% python3 -q
>>> import numpy as np
>>> np.set_printoptions(precision=4, suppress=True, linewidth=120, sign=" ")
>>> M = np.load("arr.npy")
>>> M
array([[ 0,  0,  7,  0,  0,  0,  0,  0,  0,  0],
       [ 0,  0,  0,  0,  0,  0,  7,  0,  0,  0],
       [ 0,  0,  0,  0,  0,  5,  0,  0,  0,  0],
       [ 6,  0,  0,  0,  0,  0,  0,  0,  0,  0],
       [ 0,  0,  0,  0,  0,  0,  0,  0,  6,  0],
       [ 0,  0,  0,  0,  9,  0,  0,  0,  0,  0],
       [ 0,  0,  0,  0,  0,  0,  0,  5,  0,  0],
       [ 0,  0,  0,  1,  0,  0,  0,  0,  0,  0],
       [ 0,  0,  0,  0,  0,  0,  0,  0,  0,  0],
       [ 0,  2,  0,  0,  0,  0,  0,  0,  0,  0]])
>>> U, sig, Vt = np.linalg.svd(M, full_matrices=False)
>>> np.round(np.sqrt((sig ** 2).sum()), 4), np.round(np.linalg.norm(M), 4)
(np.float64(17.4929), np.float64(17.4929))
>>> np.abs(Vt[0])
array([ 0.,  0.,  0.,  0.,  1.,  0.,  0.,  0.,  0.,  0.])
>>> U.T @ M @ Vt.T
array([[ 9.,  0.,  0.,  0.,  0.,  0.,  0.,  0.,  0.,  0.],
       [ 0.,  7.,  0.,  0.,  0.,  0.,  0.,  0.,  0.,  0.],
       [ 0.,  0.,  7.,  0.,  0.,  0.,  0.,  0.,  0.,  0.],
       [ 0.,  0.,  0.,  6.,  0.,  0.,  0.,  0.,  0.,  0.],
       [ 0.,  0.,  0.,  0.,  6.,  0.,  0.,  0.,  0.,  0.],
       [ 0.,  0.,  0.,  0.,  0.,  5.,  0.,  0.,  0.,  0.],
       [ 0.,  0.,  0.,  0.,  0.,  0.,  5.,  0.,  0.,  0.],
       [ 0.,  0.,  0.,  0.,  0.,  0.,  0.,  2.,  0.,  0.],
       [ 0.,  0.,  0.,  0.,  0.,  0.,  0.,  0.,  1.,  0.],
       [ 0.,  0.,  0.,  0.,  0.,  0.,  0.,  0.,  0.,  0.]])
>>> Vt @ Vt.T
array([[ 1.,  0.,  0.,  0.,  0.,  0.,  0.,  0.,  0.,  0.],
       [ 0.,  1.,  0.,  0.,  0.,  0.,  0.,  0.,  0.,  0.],
       [ 0.,  0.,  1.,  0.,  0.,  0.,  0.,  0.,  0.,  0.],
       [ 0.,  0.,  0.,  1.,  0.,  0.,  0.,  0.,  0.,  0.],
       [ 0.,  0.,  0.,  0.,  1.,  0.,  0.,  0.,  0.,  0.],
       [ 0.,  0.,  0.,  0.,  0.,  1.,  0.,  0.,  0.,  0.],
       [ 0.,  0.,  0.,  0.,  0.,  0.,  1.,  0.,  0.,  0.],
       [ 0.,  0.,  0.,  0.,  0.,  0.,  0.,  1.,  0.,  0.],
       [ 0.,  0.,  0.,  0.,  0.,  0.,  0.,  0.,  1.,  0.],
       [ 0.,  0.,  0.,  0.,  0.,  0.,  0.,  0.,  0.,  1.]])
